% ipython --no-banner

In [1]: import numpy as np

In [2]: import numpy.linalg as la

In [3]: np.set_printoptions(precision=3, suppress=True, linewidth=160, sign=" ")

In [4]: J = np.loadtxt("a.csv", delimiter=",")

In [5]: print(J)
[[ 0.1    0.529 -1.5   -0.2   -0.1  ]
 [-0.3   -0.939 -0.2    0.5   -1.   ]
 [-1.2   -3.558 -2.1    1.4    0.7  ]
 [ 0.1    0.244 -0.8   -0.3    0.1  ]
 [ 1.2    3.542 -0.5   -2.    -0.3  ]
 [ 1.     2.986  0.8   -1.3   -0.7  ]
 [ 0.6    1.795  0.4   -3.6   -0.7  ]
 [-1.4   -4.114  0.7    0.7   -1.5  ]
 [ 0.1    0.392 -0.4   -0.2    2.1  ]
 [ 1.7    5.037  0.5    1.1   -0.9  ]
 [-0.5   -1.551  1.4    1.6    2.1  ]
 [ 1.6    4.842  1.8   -1.2    0.2  ]
 [-0.2   -0.599 -0.3   -0.4   -0.4  ]
 [-0.3   -0.718  0.     0.    -1.   ]
 [ 0.7    2.041  0.    -1.3    0.2  ]
 [-0.3   -0.846 -1.     0.     0.5  ]
 [ 0.8    2.354  2.2    1.     0.6  ]
 [-0.6   -1.861 -0.2   -0.5    1.6  ]
 [ 0.    -0.198 -0.1    0.3    0.2  ]
 [ 0.2    0.523 -1.8   -0.3   -0.3  ]
 [-0.2   -0.622 -0.6   -0.6   -2.3  ]
 [-0.5   -1.64  -0.7   -1.9    1.4  ]
 [ 0.5    1.375  0.3    0.8    0.6  ]
 [ 0.    -0.023  1.2    0.2   -0.7  ]
 [-0.2   -0.689  0.9   -0.2   -1.   ]
 [ 1.8    5.39  -0.5    0.5    1.4  ]
 [-0.3   -0.958 -0.2   -0.8    1.   ]]

In [6]: print(np.round(la.norm(J) ** 2 / la.norm(J, 2) ** 2, 3))
1.49

In [7]: print(round(float(la.norm(J, "nuc")), 3))
29.761

In [8]: print(np.round(la.norm(J[26], 1), 3), round(la.norm(J[26], np.inf), 3))
3.258 1.0

In [9]: print(la.norm(J, axis=0))
[  4.205  12.544   5.214   5.966   5.573]

In [10]: print(la.norm(J, axis=1).argmax())
25

In [11]: Ac = (J - J.mean(axis=0)) / J.std(axis=0)

In [12]: print(np.argwhere(np.abs(Ac) > 2))
[[  2   2]
 [  6   3]
 [ 16   2]
 [ 20   4]
 [ 25   0]
 [ 25   1]]

In [13]: beta = la.lstsq(np.delete(Ac, 2, axis=1), Ac[:, 2])[0]

In [14]: print(beta)
[ 3.994 -3.661  0.159 -0.105]
